>>> import numpy as np
>>> np.set_printoptions(suppress=True, linewidth=100)
>>> rd = lambda a: np.round(a, 3) + 0
>>> arr = np.array([[-2, -2, 2, 3], [4, 5, -3, 2], [-3, 1, 0, -4], [14, 18, -10, 11]])
>>> arr
array([[ -2,  -2,   2,   3],
       [  4,   5,  -3,   2],
       [ -3,   1,   0,  -4],
       [ 14,  18, -10,  11]])
>>> x0 = np.array([1, 1, 1, 2])
>>> h1 = np.maximum(arr @ x0, 0)
>>> arr.T @ h1
array([ 648,  834, -462,  516])
>>> np.maximum(arr @ (3 * x0), 0)
array([ 12,  30,   0, 132])
>>> arr * (h1 > 1e-9)[:, None]
array([[ -2,  -2,   2,   3],
       [  4,   5,  -3,   2],
       [  0,   0,   0,   0],
       [ 14,  18, -10,  11]])
>>> rd(np.tanh(arr @ x0))
array([ 0.999,  1.   , -1.   ,  1.   ])
>>> M = np.load("layer2.npy")
>>> rd(M)
array([[0.333, 0.333, 0.   , 0.333, 0.   , 0.   ],
       [0.   , 1.   , 0.   , 0.   , 0.   , 0.   ],
       [0.   , 0.   , 0.333, 0.   , 0.333, 0.333],
       [0.   , 0.333, 0.   , 0.667, 0.   , 0.   ],
       [0.333, 0.   , 0.   , 0.   , 0.667, 0.   ],
       [0.   , 0.   , 0.   , 0.5  , 0.   , 0.5  ]])
>>> rd(np.sort(np.abs(np.linalg.eigvals(M))))
array([0.333, 0.333, 0.5  , 0.667, 0.667, 1.   ])
>>> np.allclose(M @ M.T, M.T @ M)
False
>>> rd((M - M.T) / 2)
array([[ 0.   ,  0.167,  0.   ,  0.167, -0.167,  0.   ],
       [-0.167,  0.   ,  0.   , -0.167,  0.   ,  0.   ],
       [ 0.   ,  0.   ,  0.   ,  0.   ,  0.167,  0.167],
       [-0.167,  0.167,  0.   ,  0.   ,  0.   , -0.25 ],
       [ 0.167,  0.   , -0.167,  0.   ,  0.   ,  0.   ],
       [ 0.   ,  0.   , -0.167,  0.25 ,  0.   ,  0.   ]])
>>> rd(np.linalg.det(M))
np.float64(0.025)
>>> rd(np.trace(M))
np.float64(3.5)
>>> rd(M @ M)
array([[0.111, 0.556, 0.   , 0.333, 0.   , 0.   ],
       [0.   , 1.   , 0.   , 0.   , 0.   , 0.   ],
       [0.111, 0.   , 0.111, 0.167, 0.333, 0.278],
       [0.   , 0.556, 0.   , 0.444, 0.   , 0.   ],
       [0.333, 0.111, 0.   , 0.111, 0.444, 0.   ],
       [0.   , 0.167, 0.   , 0.583, 0.   , 0.25 ]])
>>> rd((M + M.T) / 2)
array([[0.333, 0.167, 0.   , 0.167, 0.167, 0.   ],
       [0.167, 1.   , 0.   , 0.167, 0.   , 0.   ],
       [0.   , 0.   , 0.333, 0.   , 0.167, 0.167],
       [0.167, 0.167, 0.   , 0.667, 0.   , 0.25 ],
       [0.167, 0.   , 0.167, 0.   , 0.667, 0.   ],
       [0.   , 0.   , 0.167, 0.25 , 0.   , 0.5  ]])
>>> f = np.array([1, 1, -1, 2, 0, 1])
>>> A2 = M + np.outer(f, np.eye(6)[0])
>>> rd(np.linalg.det(A2) / np.linalg.det(M)), rd(1 + np.linalg.solve(M, f)[0])
(np.float64(0.5), np.float64(0.5))
>>> np.linalg.matrix_rank(np.linalg.inv(A2) - np.linalg.inv(M), tol=1e-8)
np.int64(1)
>>> th = np.radians(180)
>>> Rm = np.eye(6)
>>> Rm[4, 4] = Rm[0, 0] = np.cos(th)
>>> Rm[4, 0], Rm[0, 4] = -np.sin(th), np.sin(th)
>>> rd(Rm)
array([[-1.,  0.,  0.,  0.,  0.,  0.],
       [ 0.,  1.,  0.,  0.,  0.,  0.],
       [ 0.,  0.,  1.,  0.,  0.,  0.],
       [ 0.,  0.,  0.,  1.,  0.,  0.],
       [ 0.,  0.,  0.,  0., -1.,  0.],
       [ 0.,  0.,  0.,  0.,  0.,  1.]])
>>> A2 = M @ Rm.T
>>> rd(A2)
array([[-0.333,  0.333,  0.   ,  0.333,  0.   ,  0.   ],
       [ 0.   ,  1.   ,  0.   ,  0.   ,  0.   ,  0.   ],
       [ 0.   ,  0.   ,  0.333,  0.   , -0.333,  0.333],
       [ 0.   ,  0.333,  0.   ,  0.667,  0.   ,  0.   ],
       [-0.333,  0.   ,  0.   ,  0.   , -0.667,  0.   ],
       [ 0.   ,  0.   ,  0.   ,  0.5  ,  0.   ,  0.5  ]])
>>> np.allclose(np.linalg.norm(M, axis=1), np.linalg.norm(A2, axis=1))
True
>>> rd(np.linalg.svd(M, compute_uv=False)), rd(np.linalg.svd(A2, compute_uv=False))
(array([1.201, 0.888, 0.805, 0.538, 0.258, 0.207]), array([1.201, 0.888, 0.805, 0.538, 0.258, 0.207]))
>>> x0 = np.array([3, -2, 2, -1, -1, 3])
>>> y = M @ x0
>>> c, lr = np.zeros(6), 1 / np.linalg.norm(M, 2) ** 2
>>> for i in range(12):
...     c -= lr * M.T @ (M @ c - y)
...     if i % 2 == 0: print(i, round(np.linalg.norm(M @ c - y), 3))
... 
0 1.492
2 1.025
4 0.887
6 0.796
8 0.723
10 0.661
>>> rd(np.linalg.cond(M))
np.float64(5.795)
>>> A2 = np.array([[3, 2], [-2, 1], [1, -3], [-2, 2], [-2, -1], [2, -3]])
>>> np.linalg.matrix_rank(np.vstack([M, A2.T]))
np.int64(6)
>>> rd(M @ A2)
array([[-0.333,  1.667],
       [-2.   ,  1.   ],
       [ 0.333, -2.333],
       [-2.   ,  1.667],
       [-0.333,  0.   ],
       [ 0.   , -0.5  ]])
>>> np.vstack([M, A2.T]).shape
(8, 6)
>>> rd(np.einsum("ij,ij->i", M, M))
array([0.333, 1.   , 0.333, 0.556, 0.556, 0.5  ])
>>> rd(np.einsum("ij->j", M))
array([0.667, 1.667, 0.333, 1.5  , 1.   , 0.833])
>>> rd(np.einsum("ik,kj->ji", M, A2))
array([[-0.333, -2.   ,  0.333, -2.   , -0.333,  0.   ],
       [ 1.667,  1.   , -2.333,  1.667,  0.   , -0.5  ]])
>>> K = np.load("case12.npy")
>>> rd(K)
array([[  1.996,   4.726,   0.354,  10.46 ,  10.826],
       [ 17.707,   7.401,   7.733,  13.187,   2.598],
       [ -5.221,  -5.074, -10.652,  -6.187,  -6.659],
       [ -1.514,   4.778,   3.385,  -0.859,  -5.375],
       [  9.316,   3.8  ,   3.006,   4.515,  -3.879],
       [  4.903,   3.38 ,   2.695,   0.097,  -7.773],
       [ -2.827,   2.58 ,  -1.583,   2.882,   2.85 ],
       [ -0.428,  -2.598,  -7.498,  -0.719,  -2.313],
       [ -4.34 ,  -4.865, -11.629,  -1.754,  -0.067],
       [  0.06 ,   2.524,  -0.92 ,   3.001,   0.973],
       [ 11.445,   4.125,   4.791,   2.452,  -9.002],
       [  7.27 ,  -0.086,  -3.013,   3.35 ,  -2.412],
       [ -4.228,  -6.188, -12.757,  -4.177,  -3.507],
       [  3.921,   3.137,  -0.028,   6.146,   3.068]])
>>> # null space of dimension 1
>>> dist = np.linalg.norm(K[:, None] - K[None], axis=-1)
>>> np.linalg.matrix_rank(dist ** 2)
np.int64(5)
>>> dist.shape
(14, 14)
>>> rd(dist[:5, :5])
array([[ 0.   , 19.585, 29.191, 20.3  , 17.693],
       [19.585,  0.   , 38.475, 25.614, 14.928],
       [29.191, 38.475,  0.   , 18.381, 24.472],
       [20.3  , 25.614, 18.381,  0.   , 12.227],
       [17.693, 14.928, 24.472, 12.227,  0.   ]])
